In [1]: import numpy as np

In [2]: np.set_printoptions(suppress=True, linewidth=140)

In [3]: rnd = lambda a: np.round(a, 2) + 0

In [4]: rng = np.random.default_rng(96161)

In [5]: W0 = (rng.random((8, 8)) < 0.3) + np.eye(8)

In [6]: W0 /= W0.sum(axis=1, keepdims=True)

In [7]: print(rnd(W0))
[[0.25 0.   0.   0.   0.25 0.   0.25 0.25]
 [0.   0.5  0.   0.   0.   0.   0.   0.5 ]
 [0.   0.   1.   0.   0.   0.   0.   0.  ]
 [0.   0.   0.33 0.33 0.33 0.   0.   0.  ]
 [0.   0.33 0.   0.   0.33 0.33 0.   0.  ]
 [0.   0.   0.   0.25 0.25 0.25 0.25 0.  ]
 [0.   0.2  0.   0.   0.2  0.2  0.4  0.  ]
 [0.   0.   0.   0.33 0.   0.   0.   0.67]]

In [8]: other = W0 + rng.integers(-2, 3, (8, 7)) @ rng.integers(-2, 3, (7, 8))

In [9]: print(rnd(other))
[[-10.75  13.     3.     3.     5.25  -3.     2.25   1.25]
 [ -4.    -3.5    0.    -2.    -2.     0.     6.     2.5 ]
 [  9.    -4.    -2.    -3.    -2.     0.    -7.    -5.  ]
 [ -5.    10.    -0.67  -1.67   2.33   0.     5.    -6.  ]
 [ -2.     8.33  -7.     0.    -2.67  -5.67   2.     1.  ]
 [  0.     7.     6.     5.25   6.25   2.25  -7.75  -5.  ]
 [ -5.    -1.8    5.    -8.     5.2    1.2    5.4   -4.  ]
 [ -9.    10.    -4.    -5.67  -1.    -5.     2.    -6.33]]

In [10]: np.linalg.matrix_rank(other - W0, tol=1e-8)
Out[10]: np.int64(7)

In [11]: print(rnd(np.linalg.svd(other - W0, compute_uv=False)))
[29.48 18.45 16.18 14.4   5.23  3.39  0.77  0.  ]

In [12]: np.abs(other - W0).sum(axis=1)
Out[12]: array([41., 20., 33., 31., 29., 39., 35., 44.])

In [13]: other - W0
Out[13]: 
array([[-11.,  13.,   3.,   3.,   5.,  -3.,   2.,   1.],
       [ -4.,  -4.,   0.,  -2.,  -2.,   0.,   6.,   2.],
       [  9.,  -4.,  -3.,  -3.,  -2.,   0.,  -7.,  -5.],
       [ -5.,  10.,  -1.,  -2.,   2.,   0.,   5.,  -6.],
       [ -2.,   8.,  -7.,   0.,  -3.,  -6.,   2.,   1.],
       [  0.,   7.,   6.,   5.,   6.,   2.,  -8.,  -5.],
       [ -5.,  -2.,   5.,  -8.,   5.,   1.,   5.,  -4.],
       [ -9.,  10.,  -4.,  -6.,  -1.,  -5.,   2.,  -7.]])

In [14]: rnd(np.linalg.norm(W0, "nuc"))
Out[14]: np.float64(4.43)

In [15]: W0[6] @ W0[5]
Out[15]: np.float64(0.2)

In [16]: rnd(np.linalg.norm(W0, axis=1))
Out[16]: array([0.5 , 0.71, 1.  , 0.58, 0.58, 0.5 , 0.53, 0.75])

In [17]: arr = np.load("layer3.npy")

In [18]: print(rnd(arr))
[[ 0.83  0.18  0.01  0.24  0.39  0.08  0.25]
 [ 0.18 -0.4   0.59  0.43 -0.28 -0.61 -0.12]
 [ 0.01  0.59  0.84  0.23 -0.61 -0.35  0.01]
 [ 0.24  0.43  0.23 -0.44 -0.06  0.07 -0.51]
 [ 0.39 -0.28 -0.61 -0.06 -0.65  0.48 -0.04]
 [ 0.08 -0.61 -0.35  0.07  0.48  0.96 -0.76]
 [ 0.25 -0.12  0.01 -0.51 -0.04 -0.76 -0.15]]

In [19]: r0 = np.array([3, 0])

In [20]: rnd(np.polyval(r0, arr[4]))
Out[20]: array([ 1.16, -0.85, -1.84, -0.17, -1.94,  1.44, -0.12])

In [21]: left, sig, VT = np.linalg.svd(arr)

In [22]: np.argmax(sig[:-1] / (sig[1:] + 1e-6)) + 1
Out[22]: np.int64(6)

In [23]: rnd(sig)
Out[23]: array([2., 1., 1., 1., 1., 1., 0.])

In [24]: other = left[:, :6] @ np.diag(sig[:6]) @ VT[:6]

In [25]: np.linalg.matrix_rank(other)
Out[25]: np.int64(6)

In [26]: rnd(np.linalg.norm(arr - other) / np.linalg.norm(arr))
Out[26]: np.float64(0.0)

In [27]: other = np.array([[0, 3], [0, 3], [2, 0], [0, 0], [3, 2]])

In [28]: M = np.block([[np.zeros((5, 5)), other], [other.T, np.zeros((2, 2))]])

In [29]: M
Out[29]: 
array([[0., 0., 0., 0., 0., 0., 3.],
       [0., 0., 0., 0., 0., 0., 3.],
       [0., 0., 0., 0., 0., 2., 0.],
       [0., 0., 0., 0., 0., 0., 0.],
       [0., 0., 0., 0., 0., 3., 2.],
       [0., 0., 2., 0., 3., 0., 0.],
       [3., 3., 0., 0., 2., 0., 0.]])

In [30]: theta = np.radians(180)

In [31]: R = np.eye(7)

In [32]: R[3, 3] = R[0, 0] = np.cos(theta)

In [33]: R[3, 0], R[0, 3] = -np.sin(theta), np.sin(theta)

In [34]: rnd(R)
Out[34]: 
array([[-1.,  0.,  0.,  0.,  0.,  0.,  0.],
       [ 0.,  1.,  0.,  0.,  0.,  0.,  0.],
       [ 0.,  0.,  1.,  0.,  0.,  0.,  0.],
       [ 0.,  0.,  0., -1.,  0.,  0.,  0.],
       [ 0.,  0.,  0.,  0.,  1.,  0.,  0.],
       [ 0.,  0.,  0.,  0.,  0.,  1.,  0.],
       [ 0.,  0.,  0.,  0.,  0.,  0.,  1.]])

In [35]: other = M @ R.T

In [36]: rnd(np.linalg.svd(M, compute_uv=False)), rnd(np.linalg.svd(other, compute_uv=False))
Out[36]: 
(array([5.  , 5.  , 3.16, 3.16, 0.  , 0.  , 0.  ]),
 array([5.  , 5.  , 3.16, 3.16, 0.  , 0.  , 0.  ]))

In [37]: print(np.allclose(np.linalg.norm(M, axis=1), np.linalg.norm(other, axis=1)))
True

In [38]: rnd(np.abs(other - M).max(axis=0))
Out[38]: array([6., 0., 0., 0., 0., 0., 0.])

In [39]: np.allclose(M @ M.T, other @ other.T)
Out[39]: True

In [40]: vals, V = np.linalg.eigh(M)

In [41]: vec = np.array([2, -2, 3, 1, -1, -1, 2])

In [42]: rnd(V * np.maximum(vals, 0) @ V.T)
Out[42]: 
array([[ 1.  ,  1.  , -0.14,  0.  ,  0.46,  0.  ,  1.5 ],
       [ 1.  ,  1.  , -0.14,  0.  ,  0.46,  0.  ,  1.5 ],
       [-0.14, -0.14,  0.59,  0.  ,  0.79,  1.  ,  0.  ],
       [ 0.  ,  0.  ,  0.  ,  0.  ,  0.  ,  0.  ,  0.  ],
       [ 0.46,  0.46,  0.79,  0.  ,  1.49,  1.5 ,  1.  ],
       [ 0.  ,  0.  ,  1.  ,  0.  ,  1.5 ,  1.76,  0.37],
       [ 1.5 ,  1.5 ,  0.  ,  0.  ,  1.  ,  0.37,  2.32]])

In [43]: vec @ M @ vec
Out[43]: np.float64(-14.0)

In [44]: rnd(np.linalg.eigvalsh(M[1:, 1:]))
Out[44]: array([-4.36, -2.65,  0.  ,  0.  ,  2.65,  4.36])

In [45]: print((np.sign(V[:, -1].round(6)) == np.sign(V[0, -1].round(6))).astype(int))
[1 1 1 0 1 1 1]

In [46]: rnd(V * np.abs(vals) @ V.T)
Out[46]: 
array([[ 2.01,  2.01, -0.28,  0.  ,  0.92,  0.  ,  0.  ],
       [ 2.01,  2.01, -0.28,  0.  ,  0.92,  0.  ,  0.  ],
       [-0.28, -0.28,  1.17,  0.  ,  1.57,  0.  ,  0.  ],
       [ 0.  ,  0.  ,  0.  ,  0.  ,  0.  ,  0.  ,  0.  ],
       [ 0.92,  0.92,  1.57,  0.  ,  2.97,  0.  ,  0.  ],
       [ 0.  ,  0.  ,  0.  ,  0.  ,  0.  ,  3.53,  0.74],
       [ 0.  ,  0.  ,  0.  ,  0.  ,  0.  ,  0.74,  4.63]])

In [47]: rnd(vec @ M @ vec / (vec @ vec)), rnd(vals[0]), vals[-1]
Out[47]: (np.float64(-0.58), np.float64(-5.0), np.float64(5.0))

In [48]: np.argsort(-np.linalg.norm(M, axis=0).round(6), kind="stable")[:3]
Out[48]: array([6, 4, 5])

In [49]: print(np.linalg.cond(M) > 100)
True

In [50]: feats = np.loadtxt("case6.csv", delimiter=",")

In [51]: feats
Out[51]: 
array([[ 5.,  0.,  1.,  0.,  6.],
       [ 1., -4., -3., -4.,  2.]])

In [52]: # column 3 repeats column 1

In [53]: r0 = np.array([2, -2])

In [54]: print(np.cross(feats[1, :3], feats[0, :3]))
[ -4. -16.  20.]

In [55]: np.convolve(feats[1], r0)
Out[55]: array([  2., -10.,   2.,  -2.,  12.,  -4.])

In [56]: np.correlate(feats[1], feats[0], "full")
Out[56]: array([  6., -24., -17., -28.,  14., -24., -13., -20.,  10.])

In [57]: rnd(np.linalg.norm(feats, "nuc"))
Out[57]: np.float64(14.53)

In [58]: print(feats[0] @ feats[1])
14.0

In [59]: print(rnd(np.linalg.norm(feats, 2)))
8.37

In [60]: rnd(np.linalg.norm(feats, 1)), rnd(np.linalg.norm(feats, np.inf))
Out[60]: (np.float64(8.0), np.float64(14.0))

In [61]: rnd(np.linalg.norm(feats, axis=0))
Out[61]: array([5.1 , 4.  , 3.16, 4.  , 6.32])

In [62]: other = feats + rng.integers(-2, 3, (2, 1)) @ rng.integers(-2, 3, (1, 5))

In [63]: other
Out[63]: 
array([[ 5., -2.,  1., -4.,  8.],
       [ 1., -4., -3., -4.,  2.]])

In [64]: np.linalg.matrix_rank(other - feats, tol=1e-8)
Out[64]: np.int64(1)

In [65]: other - feats
Out[65]: 
array([[ 0., -2.,  0., -4.,  2.],
       [ 0.,  0.,  0.,  0.,  0.]])

In [66]: X = np.load("a.npy")

In [67]: X
Out[67]: 
array([[ 0.04, -0.02, -0.02,  0.09],
       [ 2.36,  0.03, -1.21, -2.31],
       [ 1.33, -0.01, -0.63, -1.37],
       [ 0.14, -0.04, -0.06, -0.2 ],
       [ 1.52, -0.03, -0.83, -1.57],
       [ 0.35,  0.02, -0.11, -0.34],
       [ 4.63, -0.09, -2.29, -4.57],
       [-0.56, -0.05,  0.26,  0.48],
       [-0.25,  0.04,  0.11,  0.35],
       [-2.09,  0.  ,  1.05,  2.14],
       [ 0.22, -0.1 , -0.08, -0.25],
       [ 4.1 ,  0.  , -2.08, -4.14],
       [-2.19,  0.  ,  1.15,  2.22],
       [-2.77,  0.11,  1.44,  2.69],
       [ 0.01,  0.05, -0.1 , -0.06],
       [ 5.42, -0.11, -2.68, -5.26],
       [-1.57, -0.05,  0.82,  1.58],
       [ 2.41,  0.01, -1.17, -2.48],
       [-5.1 ,  0.  ,  2.53,  5.11],
       [ 1.27, -0.06, -0.7 , -1.33],
       [ 2.42,  0.04, -1.15, -2.35],
       [ 0.77, -0.06, -0.39, -0.83],
       [-2.03,  0.03,  1.1 ,  2.1 ],
       [-3.22, -0.08,  1.65,  3.19],
       [-1.65,  0.04,  0.88,  1.69],
       [ 2.21,  0.  , -1.12, -2.16],
       [-1.16,  0.05,  0.63,  1.17],
       [-6.43,  0.02,  3.12,  6.46],
       [-2.02,  0.02,  1.13,  2.04],
       [ 3.37,  0.  , -1.67, -3.44],
       [-0.98,  0.05,  0.44,  0.93]])

In [68]: other = np.c_[X[:, :2] @ np.array([[-1, 1], [1, -1]]), np.array([2, 2, 1, -1, 2, -2, -3, 0, -3, 3, -3, -1, 3, -2, -2, -3, 2, -2, -1, -2, 3, 3, 0, 3, 2, -2, -1, -1, 2, 0, -1])]

In [69]: rnd(other)
Out[69]: 
array([[-0.06,  0.06,  2.  ],
       [-2.33,  2.33,  2.  ],
       [-1.34,  1.34,  1.  ],
       [-0.18,  0.18, -1.  ],
       [-1.55,  1.55,  2.  ],
       [-0.33,  0.33, -2.  ],
       [-4.72,  4.72, -3.  ],
       [ 0.51, -0.51,  0.  ],
       [ 0.29, -0.29, -3.  ],
       [ 2.09, -2.09,  3.  ],
       [-0.32,  0.32, -3.  ],
       [-4.1 ,  4.1 , -1.  ],
       [ 2.19, -2.19,  3.  ],
       [ 2.88, -2.88, -2.  ],
       [ 0.04, -0.04, -2.  ],
       [-5.53,  5.53, -3.  ],
       [ 1.52, -1.52,  2.  ],
       [-2.4 ,  2.4 , -2.  ],
       [ 5.1 , -5.1 , -1.  ],
       [-1.33,  1.33, -2.  ],
       [-2.38,  2.38,  3.  ],
       [-0.83,  0.83,  3.  ],
       [ 2.06, -2.06,  0.  ],
       [ 3.14, -3.14,  3.  ],
       [ 1.69, -1.69,  2.  ],
       [-2.21,  2.21, -2.  ],
       [ 1.21, -1.21, -1.  ],
       [ 6.45, -6.45, -1.  ],
       [ 2.04, -2.04,  2.  ],
       [-3.37,  3.37,  0.  ],
       [ 1.03, -1.03, -1.  ]])

In [70]: print(np.linalg.matrix_rank(other))
2

In [71]: left, sig, VT = np.linalg.svd(X)

In [72]: rnd(sig)
Out[72]: array([22.14,  0.27,  0.26,  0.24])

In [73]: np.argmax(sig[:-1] / (sig[1:] + 1e-6)) + 1
Out[73]: np.int64(1)

In [74]: other = left[:, :1] @ np.diag(sig[:1]) @ VT[:1]

In [75]: print(rnd(np.linalg.norm(X - other) / np.linalg.norm(X)))
0.02

In [76]: dist = np.linalg.norm(X[:, None] - X[None], axis=-1)

In [77]: print(rnd(dist[:5, :5]))
[[0.   3.54 2.04 0.31 2.37]
 [3.54 0.   1.51 3.27 1.18]
 [2.04 1.51 0.   1.76 0.34]
 [0.31 3.27 1.76 0.   2.09]
 [2.37 1.18 0.34 2.09 0.  ]]

In [78]: dist[3].round(6).argsort(kind="stable")[:4]
Out[78]: array([ 3, 10, 14,  5])

In [79]: np.flatnonzero(dist[3] < dist.mean() / 2)
Out[79]: array([ 0,  2,  3,  4,  5,  7,  8, 10, 14, 19, 21, 26, 30])

In [80]: dist.shape
Out[80]: (31, 31)

In [81]: dist.mean(axis=1).argmax()
Out[81]: np.int64(27)

In [82]: lab = rng.permutation(4)

In [83]: other = X[:, lab] * rng.choice([-1, 1], 4)

In [84]: print(other)
[[ 0.02 -0.09 -0.04 -0.02]
 [ 1.21  2.31 -2.36  0.03]
 [ 0.63  1.37 -1.33 -0.01]
 [ 0.06  0.2  -0.14 -0.04]
 [ 0.83  1.57 -1.52 -0.03]
 [ 0.11  0.34 -0.35  0.02]
 [ 2.29  4.57 -4.63 -0.09]
 [-0.26 -0.48  0.56 -0.05]
 [-0.11 -0.35  0.25  0.04]
 [-1.05 -2.14  2.09  0.  ]
 [ 0.08  0.25 -0.22 -0.1 ]
 [ 2.08  4.14 -4.1   0.  ]
 [-1.15 -2.22  2.19  0.  ]
 [-1.44 -2.69  2.77  0.11]
 [ 0.1   0.06 -0.01  0.05]
 [ 2.68  5.26 -5.42 -0.11]
 [-0.82 -1.58  1.57 -0.05]
 [ 1.17  2.48 -2.41  0.01]
 [-2.53 -5.11  5.1   0.  ]
 [ 0.7   1.33 -1.27 -0.06]
 [ 1.15  2.35 -2.42  0.04]
 [ 0.39  0.83 -0.77 -0.06]
 [-1.1  -2.1   2.03  0.03]
 [-1.65 -3.19  3.22 -0.08]
 [-0.88 -1.69  1.65  0.04]
 [ 1.12  2.16 -2.21  0.  ]
 [-0.63 -1.17  1.16  0.05]
 [-3.12 -6.46  6.43  0.02]
 [-1.13 -2.04  2.02  0.02]
 [ 1.67  3.44 -3.37  0.  ]
 [-0.44 -0.93  0.98  0.05]]

In [85]: left, _, VT = np.linalg.svd(X.T @ other)

In [86]: lab
Out[86]: array([2, 3, 0, 1])

In [87]: rnd(left @ VT)
Out[87]: 
array([[ 0.,  0., -1.,  0.],
       [ 0.,  0.,  0.,  1.],
       [-1.,  0.,  0.,  0.],
       [ 0., -1.,  0.,  0.]])

In [88]: other = X + rng.integers(-2, 3, (31, 1)) @ rng.integers(-2, 3, (1, 4))

In [89]: rnd(other)
Out[89]: 
array([[-1.96, -0.02, -2.02, -1.91],
       [ 6.36,  0.03,  2.79,  1.69],
       [-2.67, -0.01, -4.63, -5.37],
       [ 4.14, -0.04,  3.94,  3.8 ],
       [ 5.52, -0.03,  3.17,  2.43],
       [-3.65,  0.02, -4.11, -4.34],
       [ 0.63, -0.09, -6.29, -8.57],
       [ 3.44, -0.05,  4.26,  4.48],
       [-4.25,  0.04, -3.89, -3.65],
       [ 1.91,  0.  ,  5.05,  6.14],
       [ 2.22, -0.1 ,  1.92,  1.75],
       [ 0.1 ,  0.  , -6.08, -8.14],
       [-4.19,  0.  , -0.85,  0.22],
       [-0.77,  0.11,  3.44,  4.69],
       [ 2.01,  0.05,  1.9 ,  1.94],
       [ 9.42, -0.11,  1.32, -1.26],
       [-5.57, -0.05, -3.18, -2.42],
       [ 4.41,  0.01,  0.83, -0.48],
       [-7.1 ,  0.  ,  0.53,  3.11],
       [ 1.27, -0.06, -0.7 , -1.33],
       [ 6.42,  0.04,  2.85,  1.65],
       [ 2.77, -0.06,  1.61,  1.17],
       [-6.03,  0.03, -2.9 , -1.9 ],
       [-7.22, -0.08, -2.35, -0.81],
       [ 0.35,  0.04,  2.88,  3.69],
       [-1.79,  0.  , -5.12, -6.16],
       [-3.16,  0.05, -1.37, -0.83],
       [-8.43,  0.02,  1.12,  4.46],
       [ 1.98,  0.02,  5.13,  6.04],
       [ 7.37,  0.  ,  2.33,  0.56],
       [ 1.02,  0.05,  2.44,  2.93]])

In [90]: np.linalg.matrix_rank(other - X, tol=1e-8)
Out[90]: np.int64(1)

In [91]: print(np.abs(other - X).sum(axis=1))
[ 6. 12. 12. 12. 12. 12. 12. 12. 12. 12.  6. 12.  6.  6.  6. 12. 12.  6.  6.  0. 12.  6. 12. 12.  6. 12.  6.  6. 12. 12.  6.]

In [92]: print(rnd(other - X))
[[-2.  0. -2. -2.]
 [ 4.  0.  4.  4.]
 [-4.  0. -4. -4.]
 [ 4.  0.  4.  4.]
 [ 4.  0.  4.  4.]
 [-4.  0. -4. -4.]
 [-4.  0. -4. -4.]
 [ 4.  0.  4.  4.]
 [-4.  0. -4. -4.]
 [ 4.  0.  4.  4.]
 [ 2.  0.  2.  2.]
 [-4.  0. -4. -4.]
 [-2.  0. -2. -2.]
 [ 2.  0.  2.  2.]
 [ 2.  0.  2.  2.]
 [ 4.  0.  4.  4.]
 [-4.  0. -4. -4.]
 [ 2.  0.  2.  2.]
 [-2.  0. -2. -2.]
 [ 0.  0.  0.  0.]
 [ 4.  0.  4.  4.]
 [ 2.  0.  2.  2.]
 [-4.  0. -4. -4.]
 [-4.  0. -4. -4.]
 [ 2.  0.  2.  2.]
 [-4.  0. -4. -4.]
 [-2.  0. -2. -2.]
 [-2.  0. -2. -2.]
 [ 4.  0.  4.  4.]
 [ 4.  0.  4.  4.]
 [ 2.  0.  2.  2.]]
